$ python -q
>>> import numpy as np
>>> from numpy import linalg as LA
>>> np.set_printoptions(suppress=True, linewidth=160)
>>> tidy = lambda a: np.round(a, 4) + 0
>>> A = np.load("test18.npy")
>>> print(A)
[[ 0.6     1.9    -5.6634]
 [ 1.7     0.1    -0.3463]
 [ 1.1    -0.9     2.7835]
 [ 1.     -1.6     4.7594]
 [ 0.6    -1.      2.8771]
 [-1.3    -0.5     1.7224]
 [-0.7    -0.2     0.615 ]
 [-0.2     0.2    -0.6238]
 [ 2.2     2.     -5.8216]
 [ 1.2    -1.8     5.2383]
 [-0.3     1.7    -5.0765]
 [ 0.8    -0.4     1.2144]
 [-0.6     1.5    -4.4851]
 [ 1.7     0.1    -0.1276]
 [ 0.3     1.2    -3.7141]
 [ 0.3    -0.9     2.7235]
 [-2.5    -0.1     0.4063]
 [-0.6     1.     -2.9799]
 [-1.2     0.6    -1.8956]
 [-0.5     1.     -3.0443]
 [ 0.6     0.3    -1.0864]
 [ 1.2    -0.7     1.985 ]
 [ 1.7    -0.8     2.3251]
 [ 0.3    -0.8     2.3176]]
>>> cen = A - A.mean(axis=0)
>>> U, sv, vt = LA.svd(cen, full_matrices=False)
>>> np.abs(U[:, 0]).argmax()
np.int64(9)
>>> tidy((sv ** 2).sum() ** 2 / (sv ** 4).sum())
np.float64(1.2089)
>>> (np.sign(U[:, 0]) == np.sign(U[0, 0])).astype(int)
array([1, 1, 0, 0, 0, 0, 0, 1, 1, 0, 1, 0, 1, 0, 1, 0, 0, 1, 1, 1, 1, 0, 0, 0])
>>> tidy(np.abs(vt[-1]))
array([0.0032, 0.948 , 0.3182])
>>> U, sv, vt = LA.svd(A)
>>> np.argmax(sv[:-1] / (sv[1:] + 1e-6)) + 1
np.int64(2)
>>> tidy(sv)
array([16.4421,  5.5563,  0.1566])
>>> A2 = U[:, :2] @ np.diag(sv[:2]) @ vt[:2]
>>> tidy(np.abs(A - A2).max())
np.float64(0.0655)
>>> LA.matrix_rank(A2)
np.int64(2)
>>> A2 = np.c_[A[:, :1] @ np.array([[8]]), np.array([-9, 9, 3, 5, 2, -3, 4, -9, 3, -1, -3, -1, 9, -8, -8, 2, 4, -1, 5, 3, 1, 7, -9, -2])]
>>> A2
array([[  4.8,  -9. ],
       [ 13.6,   9. ],
       [  8.8,   3. ],
       [  8. ,   5. ],
       [  4.8,   2. ],
       [-10.4,  -3. ],
       [ -5.6,   4. ],
       [ -1.6,  -9. ],
       [ 17.6,   3. ],
       [  9.6,  -1. ],
       [ -2.4,  -3. ],
       [  6.4,  -1. ],
       [ -4.8,   9. ],
       [ 13.6,  -8. ],
       [  2.4,  -8. ],
       [  2.4,   2. ],
       [-20. ,   4. ],
       [ -4.8,  -1. ],
       [ -9.6,   5. ],
       [ -4. ,   3. ],
       [  4.8,   1. ],
       [  9.6,   7. ],
       [ 13.6,  -9. ],
       [  2.4,  -2. ]])
>>> LA.matrix_rank(A2)
np.int64(2)
>>> F = np.load("layer18.npy")
>>> F
array([[ 1,  0,  0],
       [ 1,  1,  0],
       [ 0, -2,  1]])
>>> print(F @ F)
[[ 1  0  0]
 [ 2  1  0]
 [-2 -4  1]]
>>> (F - F.T) / 2
array([[ 0. , -0.5,  0. ],
       [ 0.5,  0. ,  1. ],
       [ 0. , -1. ,  0. ]])
>>> np.allclose(F, F.T)
False
>>> tidy(np.sort(np.abs(LA.eigvals(F))))
array([1., 1., 1.])
>>> np.trace(F)
np.int64(3)
>>> tidy(LA.det(F))
np.float64(1.0)
>>> A2 = F[0, 0] * F[1:] - np.outer(F[1:, 0], F[0])
>>> A2
array([[ 0,  1,  0],
       [ 0, -2,  1]])
>>> np.flatnonzero(~A2.round(6).any(axis=1))
array([], dtype=int64)
>>> F[:, 0] / F[0, 0]
array([1., 1., 0.])
>>> q, evecs = LA.qr(F[:, :1])[0], LA.qr(F[:, 1:])[0]
>>> sv = LA.svd(q.T @ evecs, compute_uv=False)
>>> (sv > 0.9).sum()
np.int64(0)
>>> m1 = np.loadtxt("a.csv", delimiter=",")
>>> print(m1)
[[4. 0. 0. 0.]
 [0. 4. 0. 0.]
 [0. 0. 4. 3.]
 [0. 0. 3. 4.]]
>>> x = np.array([-2, 1, -1])
>>> y = F @ x
>>> coef, lr = np.zeros(3), 1 / LA.norm(F, 2) ** 2
>>> for i in range(250):
...     coef -= lr * F.T @ (F @ coef - y)
...     if i % 50 == 0: print(i, round(LA.norm(F @ coef - y), 4))
... 
0 2.1797
50 0.0084
100 0.004
150 0.0019
200 0.0009
>>> tidy(coef)
array([-2.0003,  1.0006, -0.9987])
>>> vals, evecs = LA.eigh(m1)
>>> print(tidy(LA.eigvalsh(m1 @ m1)))
[ 1. 16. 16. 49.]
>>> tidy(evecs.T @ evecs)
array([[1., 0., 0., 0.],
       [0., 1., 0., 0.],
       [0., 0., 1., 0.],
       [0., 0., 0., 1.]])
>>> print(tidy(LA.eigvalsh(m1 + -2 * np.eye(4))))
[-1.  2.  2.  5.]
>>> print(tidy(evecs.T @ m1 @ evecs))
[[1. 0. 0. 0.]
 [0. 4. 0. 0.]
 [0. 0. 4. 0.]
 [0. 0. 0. 7.]]
>>> vals, evecs = LA.eigh(m1)
>>> x = np.array([-2, 0, -1, 3])
>>> tidy(evecs * np.abs(vals) @ evecs.T)
array([[4., 0., 0., 0.],
       [0., 4., 0., 0.],
       [0., 0., 4., 3.],
       [0., 0., 3., 4.]])
>>> np.abs(m1).sum(axis=1).max(), np.abs(vals).max()
(np.float64(7.0), np.float64(7.0))
>>> vals, evecs = LA.eig(m1)
>>> tidy(np.sort(LA.eigvals(m1.T)))
array([1., 4., 4., 7.])
>>> print(tidy(np.sort(LA.eigvals(LA.inv(m1)))))
[0.1429 0.25   0.25   1.    ]
>>> tidy(np.prod(vals))
np.float64(112.0)
>>> q, _ = LA.qr(np.array([[-1.2, 0.4], [0.0, -1.0], [1.3, 2.0]]))
>>> J = q @ q.T
>>> tidy(J)
array([[ 0.855 , -0.3257, -0.1338],
       [-0.3257,  0.2685, -0.3006],
       [-0.1338, -0.3006,  0.8765]])
>>> x = np.array([0, 2, 2])
>>> tidy((x - J @ x) @ (J @ x))
np.float64(0.0)
>>> print(tidy(np.eye(3) - J))
[[0.145  0.3257 0.1338]
 [0.3257 0.7315 0.3006]
 [0.1338 0.3006 0.1235]]
>>> tidy(np.trace(J))
np.float64(2.0)
>>> U, sv, vt = LA.svd(J)
>>> np.argmax(sv[:-1] / (sv[1:] + 1e-6)) + 1
np.int64(2)
>>> tidy(sv)
array([1., 1., 0.])
>>> A2 = U[:, :2] @ np.diag(sv[:2]) @ vt[:2]
>>> tidy(LA.norm(J - A2) / LA.norm(J))
np.float64(0.0)
>>> print(LA.matrix_rank(J, rtol=0.05))
2
>>> LA.matrix_rank(A2)
np.int64(2)
>>> tidy(A2)
array([[ 0.855 , -0.3257, -0.1338],
       [-0.3257,  0.2685, -0.3006],
       [-0.1338, -0.3006,  0.8765]])
>>> tidy(LA.norm(J, 2) / LA.norm(J))
np.float64(0.7071)
>>> [round(float(x), 4) for x in LA.svd(J, compute_uv=False)[:3]]
[1.0, 1.0, 0.0]
>>> vals, evecs = LA.eigh(J)
>>> tidy(evecs.T @ evecs)
array([[1., 0., 0.],
       [0., 1., 0.],
       [0., 0., 1.]])
>>> tidy(evecs.T @ J @ evecs)
array([[0., 0., 0.],
       [0., 1., 0.],
       [0., 0., 1.]])
>>> (vals > 1e-8).sum(), (vals < -1e-8).sum()
(np.int64(2), np.int64(0))
>>> print(tidy(LA.eigvalsh(J @ J)))
[0. 1. 1.]
>>> tidy(LA.svd(J, compute_uv=False))
array([1., 1., 0.])
>>> W0 = np.load("out7.npy")
>>> tidy(W0)
array([[ 2.2902,  0.5566, -1.8562],
       [ 2.4171, -1.3753,  1.1253],
       [-2.8521,  0.1996,  0.9086],
       [-2.9031,  0.3731,  0.6579],
       [ 2.1017, -1.5276,  1.4997],
       [ 0.1718, -1.6412,  2.5054],
       [ 0.5335, -1.6871,  2.4226],
       [-2.8971,  0.3458,  0.6982],
       [-1.1615, -1.2526,  2.4662],
       [-0.5579,  1.6893, -2.4156],
       [ 2.0036, -1.5619,  1.5956],
       [ 2.3377, -1.4211,  1.2312],
       [-2.7039, -0.0876,  1.2966],
       [-0.1258,  1.6336, -2.5131],
       [-2.641 ,  1.2035, -0.7594],
       [-2.458 ,  1.3492, -1.0668],
       [ 2.9186, -0.4723, -0.5087],
       [-2.9209,  0.6357,  0.2529],
       [ 2.8001, -1.0067,  0.3819],
       [ 1.4551,  1.1145, -2.375 ],
       [ 2.3947, -1.3888,  1.1561],
       [-2.9224,  0.52  ,  0.4352],
       [-2.9231,  0.5982,  0.3128],
       [-2.2063, -0.6285,  1.9332],
       [-2.9053,  0.7437,  0.0764],
       [-2.6167, -0.2104,  1.452 ]])
>>> labels = W0[:, 0] > np.median(W0[:, 0])
>>> u = W0[labels].mean(axis=0) - W0[~labels].mean(axis=0)
>>> ((W0 - W0.mean(axis=0)) @ u > 0).astype(int)
array([1, 1, 0, 0, 1, 1, 1, 0, 0, 0, 1, 1, 0, 1, 0, 0, 1, 0, 1, 1, 1, 0, 0, 0, 0, 0])
>>> labels.astype(int)
array([1, 1, 0, 0, 1, 1, 1, 0, 0, 1, 1, 1, 0, 1, 0, 0, 1, 0, 1, 1, 1, 0, 0, 0, 0, 0])
>>> K = np.array([[3.0, 0.0, 0.0], [0.0, 4.0, -2.0], [0.0, -2.0, 7.0]])
>>> q = K.astype(float).copy()
>>> for j in range(3):
...     q[:, j] -= q[:, :j] @ (q[:, :j].T @ q[:, j])
...     q[:, j] /= LA.norm(q[:, j])
... 
>>> tidy(q.T @ q)
array([[1., 0., 0.],
       [0., 1., 0.],
       [0., 0., 1.]])
>>> tidy(q.T @ K)
array([[ 3.    ,  0.    ,  0.    ],
       [ 0.    ,  4.4721, -4.9193],
       [ 0.    ,  0.    ,  5.3666]])
>>> P = np.triu(np.array([[0, -1, -9], [8, 9, -1], [-9, -2, -5]]), 1) + np.eye(3)
>>> A2 = P @ K @ LA.inv(P)
>>> P @ K - K @ P
array([[  0.,  17., -34.],
       [  0.,   2.,  -3.],
       [  0.,   0.,  -2.]])
>>> tidy(LA.det(A2))
np.float64(72.0)
>>> print(np.poly(A2))
[  1. -14.  57. -72.]
>>> LA.matrix_rank(A2)
np.int64(3)
